% ipython --no-banner

In [1]: import numpy as np

In [2]: import numpy.linalg as la

In [3]: np.set_printoptions(precision=3, suppress=True, linewidth=160, legacy="1.25")

In [4]: def rnd(a):
   ...:     return np.round(a, 3) + 0
   ...: 

In [5]: mat = np.load("arr.npy")

In [6]: mat
Out[6]: 
array([[ 0.,  0.,  0.,  0.,  0., -3.],
       [ 0.,  0.,  0., -3., -5., -3.],
       [ 0.,  0.,  0., -4.,  0., -3.],
       [ 0., -3., -4.,  0.,  0.,  0.],
       [ 0., -5.,  0.,  0.,  0.,  0.],
       [-3., -3., -3.,  0.,  0.,  0.]])

In [7]: rnd(la.eigvalsh(mat).min())
Out[7]: -7.74

In [8]: np.allclose(mat, mat.T)
Out[8]: True

In [9]: (mat + mat.T) / 2
Out[9]: 
array([[ 0.,  0.,  0.,  0.,  0., -3.],
       [ 0.,  0.,  0., -3., -5., -3.],
       [ 0.,  0.,  0., -4.,  0., -3.],
       [ 0., -3., -4.,  0.,  0.,  0.],
       [ 0., -5.,  0.,  0.,  0.,  0.],
       [-3., -3., -3.,  0.,  0.,  0.]])

In [10]: mat @ mat
Out[10]: 
array([[ 9.,  9.,  9.,  0.,  0.,  0.],
       [ 9., 43., 21.,  0.,  0.,  0.],
       [ 9., 21., 25.,  0.,  0.,  0.],
       [ 0.,  0.,  0., 25., 15., 21.],
       [ 0.,  0.,  0., 15., 25., 15.],
       [ 0.,  0.,  0., 21., 15., 27.]])

In [11]: rnd(la.det(mat))
Out[11]: -3600.0

In [12]: rnd(la.matrix_power(mat, 3))
Out[12]: 
array([[   0.,    0.,    0.,  -63.,  -45.,  -81.],
       [   0.,    0.,    0., -213., -215., -219.],
       [   0.,    0.,    0., -163., -105., -165.],
       [ -63., -213., -163.,    0.,    0.,    0.],
       [ -45., -215., -105.,    0.,    0.,    0.],
       [ -81., -219., -165.,    0.,    0.,    0.]])

In [13]: rnd(np.sort(np.abs(la.eigvals(mat))))
Out[13]: array([2.225, 2.225, 3.485, 3.485, 7.74 , 7.74 ])

In [14]: W = np.array([[-8, 5, 7],
    ...:     [3, -1, 1],
    ...:     [1, 5, -2],
    ...:     [9, -7, -3],
    ...:     [0, 2, 8],
    ...:     [-2, 2, 8]])

In [15]: b = np.array([-7, -6, -8])

In [16]: H = np.maximum(mat @ W + b, 0)

In [17]: la.matrix_rank(H)
Out[17]: 2

In [18]: rnd((H > 0).mean(axis=0))
Out[18]: array([0.167, 0.167, 0.   ])

In [19]: (H > 0).astype(int)
Out[19]: 
array([[0, 0, 0],
       [0, 0, 0],
       [0, 1, 0],
       [0, 0, 0],
       [0, 0, 0],
       [1, 0, 0]])

In [20]: basis = np.array([[0, 1], [0, 0], [0, 1]])

In [21]: H @ basis
Out[21]: 
array([[0., 0.],
       [0., 0.],
       [0., 0.],
       [0., 0.],
       [0., 0.],
       [0., 5.]])

In [22]: (H @ basis).round(6).argmax(axis=1)
Out[22]: array([0, 0, 0, 0, 0, 1])

In [23]: W @ basis
Out[23]: 
array([[ 0, -1],
       [ 0,  4],
       [ 0, -1],
       [ 0,  6],
       [ 0,  8],
       [ 0,  6]])

In [24]: F = np.load("out0.npy")

In [25]: F
Out[25]: 
array([[ 0, -2,  1,  1],
       [ 2,  0,  1,  0],
       [-1, -1,  0,  1],
       [-1,  0, -1,  0]])

In [26]: rng = np.random.default_rng(672806)

In [27]: idx = rng.permutation(4)

In [28]: out = F[:, idx] * rng.choice([-1, 1], 4)

In [29]: out
Out[29]: 
array([[ 1,  0, -1,  2],
       [ 0,  2, -1,  0],
       [ 1, -1,  0,  1],
       [ 0, -1,  1,  0]])

In [30]: U, _, Vt = la.svd(F.T @ out)

In [31]: idx
Out[31]: array([3, 0, 2, 1])

In [32]: rnd(la.lstsq(F, out)[0])
Out[32]: 
array([[ 0.,  1.,  0.,  0.],
       [ 0.,  0.,  0., -1.],
       [ 0.,  0., -1.,  0.],
       [ 1.,  0.,  0.,  0.]])

In [33]: K = np.array([[4.0, 1.0, 1.0], [1.0, 4.0, 1.0], [1.0, 1.0, 4.0]])

In [34]: rnd(np.sort(np.abs(la.eigvals(K))))
Out[34]: array([3., 3., 6.])

In [35]: np.allclose(K @ K.T, K.T @ K)
Out[35]: True

In [36]: (K + K.T) / 2
Out[36]: 
array([[4., 1., 1.],
       [1., 4., 1.],
       [1., 1., 4.]])

In [37]: rnd(np.abs(la.eigvals(K)).max())
Out[37]: 6.0

In [38]: np.einsum("ii->", K)
Out[38]: 12.0

In [39]: rnd(np.poly(K))
Out[39]: array([  1., -12.,  45., -54.])

In [40]: np.einsum("ij,ji->", K, K)
Out[40]: 54.0

In [41]: rnd(la.det(2 * K)), rnd(la.det(K))
Out[41]: (432.0, 54.0)

In [42]: rnd(la.eigvals(K))
Out[42]: array([3., 6., 3.])

In [43]: rnd(la.det(K[::-1]))
Out[43]: -54.0

In [44]: rnd(la.det(K.T))
Out[44]: 54.0

In [45]: out = K + rng.integers(-2, 3, (3, 1)) @ rng.integers(-2, 3, (1, 3))

In [46]: out
Out[46]: 
array([[ 3.,  2., -1.],
       [-1.,  6., -3.],
       [ 3., -1.,  8.]])

In [47]: out - K
Out[47]: 
array([[-1.,  1., -2.],
       [-2.,  2., -4.],
       [ 2., -2.,  4.]])

In [48]: la.matrix_rank(out - K, tol=1e-8)
Out[48]: 1

In [49]: out = K / np.sqrt((K ** 2).mean(axis=1, keepdims=True))

In [50]: rnd(out[0])
Out[50]: array([1.633, 0.408, 0.408])

In [51]: K - K.mean(axis=1, keepdims=True)
Out[51]: 
array([[ 2., -1., -1.],
       [-1.,  2., -1.],
       [-1., -1.,  2.]])

In [52]: X = np.load("layer3.npy")

In [53]: X
Out[53]: 
array([[-4,  4,  4, -3],
       [ 4, -8,  4,  0],
       [ 4,  4,  8, -1],
       [-3,  0, -1, 10]])

In [54]: Q, vecs = la.qr(X[:, :2])[0], la.qr(X[:, 2:])[0]

In [55]: sv = la.svd(Q.T @ vecs, compute_uv=False)

In [56]: rnd(sv)
Out[56]: array([0.669, 0.047])

In [57]: f = np.array([0, 2])

In [58]: np.array([np.convolve(row, f, "same") for row in X])
Out[58]: 
array([[  0,  -8,   8,   8],
       [  0,   8, -16,   8],
       [  0,   8,   8,  16],
       [  0,  -6,   0,  -2]])

In [59]: np.correlate(X[2], X[0], "full")
Out[59]: array([-12,   4,   8,  35,  12, -36,   4])
